$ ipython --no-banner

In [1]: import numpy as np

In [2]: import numpy.linalg as la

In [3]: np.set_printoptions(suppress=True, linewidth=160)

In [4]: E = np.load("run2.npy")

In [5]: E
Out[5]: 
array([[-3, -3, -3, -3],
       [-1, -2, -1, -2],
       [-3, -3, -3, -3],
       [-1, -2, -1, -2]])

In [6]: # rows and columns are dependent

In [7]: la.lstsq(E[:-1].T, E[-1])[2]
Out[7]: np.int32(2)

In [8]: np.allclose(E[:-1].T @ la.lstsq(E[:-1].T, E[-1])[0], E[-1])
Out[8]: True

In [9]: round(float(np.trace(la.pinv(E) @ E)), 3)
Out[9]: 2.0

In [10]: np.round(E @ la.pinv(E) @ E, 3)
Out[10]: 
array([[-3., -3., -3., -3.],
       [-1., -2., -1., -2.],
       [-3., -3., -3., -3.],
       [-1., -2., -1., -2.]])

In [11]: rk = la.matrix_rank(E)

In [12]: rk
Out[12]: np.int64(2)

In [13]: N = la.svd(E)[2][rk:].T

In [14]: [int(la.matrix_rank(np.delete(E, i, axis=0))) for i in range(4)]
Out[14]: [2, 2, 2, 2]

In [15]: [int(la.matrix_rank(E[:i])) for i in range(1, len(E) + 1)]
Out[15]: [1, 2, 2, 2]

In [16]: np.round(N @ N.T, 3) + 0
Out[16]: 
array([[ 0.5,  0. , -0.5,  0. ],
       [ 0. ,  0.5,  0. , -0.5],
       [-0.5,  0. ,  0.5,  0. ],
       [ 0. , -0.5,  0. ,  0.5]])

In [17]: la.matrix_rank(E.T @ E), la.matrix_rank(E @ E.T)
Out[17]: (np.int64(2), np.int64(2))

In [18]: np.round(la.det(E.T), 3)
Out[18]: np.float64(0.0)

In [19]: round(la.det(2 * E), 3), np.round(la.det(E), 3)
Out[19]: (np.float64(0.0), np.float64(0.0))

In [20]: np.einsum("ij,ji->", E, E)
Out[20]: np.int64(76)

In [21]: np.round(la.eigvals(E).sum().real, 3)
Out[21]: np.float64(-10.0)

In [22]: np.einsum("ii->", E)
Out[22]: np.int64(-10)

In [23]: np.kron(np.eye(2, dtype=int), E)
Out[23]: 
array([[-3, -3, -3, -3,  0,  0,  0,  0],
       [-1, -2, -1, -2,  0,  0,  0,  0],
       [-3, -3, -3, -3,  0,  0,  0,  0],
       [-1, -2, -1, -2,  0,  0,  0,  0],
       [ 0,  0,  0,  0, -3, -3, -3, -3],
       [ 0,  0,  0,  0, -1, -2, -1, -2],
       [ 0,  0,  0,  0, -3, -3, -3, -3],
       [ 0,  0,  0,  0, -1, -2, -1, -2]])

In [24]: np.round(la.eigvals(E), 3) + 0
Out[24]: array([-8.606,  0.   , -1.394,  0.   ])

In [25]: K = np.array([[2, 0, 0, 0, 0, -2, 0, 3],
    ...:     [0, 0, 0, -2, -2, 0, 0, 0],
    ...:     [0, 0, 0, 2, 0, 0, 0, 0],
    ...:     [0, 0, 0, 3, 0, 0, 3, 0]])

In [26]: # column 2 repeats column 1

In [27]: blk = np.stack([K, 4 * K, K[::-1]])

In [28]: la.matrix_rank(blk.reshape(3, -1))
Out[28]: np.int64(2)

In [29]: (blk @ K.T).shape
Out[29]: (3, 4, 4)
